>>> import numpy as np
>>> np.set_printoptions(precision=2, suppress=True, linewidth=160, sign=" ")
>>> def tidy(a):
...     return np.round(a, 2) + 0
... 
>>> rng = np.random.default_rng(88)
>>> J = rng.normal(size=(25, 6))
>>> J = 5 * J / np.linalg.norm(J, axis=1, keepdims=True)
>>> tidy(J)
array([[-2.06, -1.52, -2.98,  1.24, -1.11,  2.6 ],
       [ 1.72, -0.91,  2.7 , -1.92, -2.71, -1.71],
       [-1.2 ,  1.35,  4.17, -1.17,  1.18,  1.27],
       [ 2.83,  1.57,  3.54, -0.41, -0.34, -1.29],
       [ 2.46, -2.59, -0.96, -2.89, -1.73,  0.03],
       [ 1.51, -1.53,  2.47, -1.15,  1.46,  3.29],
       [-0.7 ,  4.57, -0.25, -1.58, -0.74,  0.74],
       [-1.15,  3.14,  0.69,  2.89, -1.21, -1.88],
       [ 0.59, -1.91, -1.35,  3.08,  1.23, -2.86],
       [ 3.36, -0.99,  2.44, -0.5 , -0.6 , -2.47],
       [ 0.23,  0.38,  1.02,  1.98, -4.13, -1.67],
       [-0.42,  3.78,  1.73, -0.66,  1.6 , -2.12],
       [ 2.34,  3.93, -0.34,  0.85, -0.36, -1.76],
       [ 1.  , -1.12, -3.9 , -0.84, -2.15,  1.51],
       [ 1.02, -2.92,  1.95,  2.31,  2.45,  0.54],
       [-0.16,  2.71,  1.22,  2.63, -1.89,  2.37],
       [ 0.59, -0.65,  4.78, -0.21,  0.  , -1.14],
       [ 0.46, -2.85,  1.15,  1.31,  1.99,  3.11],
       [ 0.17,  1.3 , -2.95, -3.08,  0.56, -2.19],
       [-2.26, -2.87, -1.22, -2.7 , -0.25,  1.67],
       [-1.83,  0.54,  2.43, -3.45,  0.49,  1.82],
       [-0.71, -2.  ,  3.23, -2.01, -2.39,  0.53],
       [-2.75,  0.22, -0.7 , -3.2 ,  0.22,  2.56],
       [ 3.63, -0.75,  0.42,  2.1 , -2.51, -0.6 ],
       [-1.38, -0.78, -2.95,  3.3 ,  1.31, -1.08]])
>>> x = np.array([0, 0, 3, 1, 3, 2])
>>> rhs = J @ x
>>> tidy(np.linalg.pinv(J) @ J)
array([[ 1.,  0.,  0.,  0.,  0.,  0.],
       [ 0.,  1.,  0.,  0.,  0.,  0.],
       [ 0.,  0.,  1.,  0.,  0.,  0.],
       [ 0.,  0.,  0.,  1.,  0.,  0.],
       [ 0.,  0.,  0.,  0.,  1.,  0.],
       [ 0.,  0.,  0.,  0.,  0.,  1.]])
>>> try:
...     np.linalg.solve(J, rhs)
... except np.linalg.LinAlgError as e:
...     print(repr(e))
... 
LinAlgError('Last 2 dimensions of the array must be square')
>>> rhs = rhs + 0.02 * rng.normal(size=25)
>>> tidy(rhs)
array([ -5.82,  -5.39,  17.38,   6.59, -10.86,  17.23,  -3.08,  -2.38,  -3.  ,   0.09, -10.67,   5.07,  -4.78, -15.93,  16.58,   5.34,  11.84,  16.99, -14.61,
        -3.78,   8.91,   1.57,   0.51,  -5.37,  -3.81])
>>> c, *_ = np.linalg.lstsq(J, rhs)
>>> [round(float(np.linalg.norm(np.linalg.solve(J.T @ J + lam * np.eye(6), J.T @ rhs))), 2) for lam in (0, 1, 10, 100)]
[4.79, 4.74, 4.33, 2.39]
>>> tidy(np.linalg.norm(rhs - J @ c))
np.float64(0.09)
>>> c.round()
array([ 0., -0.,  3.,  1.,  3.,  2.])
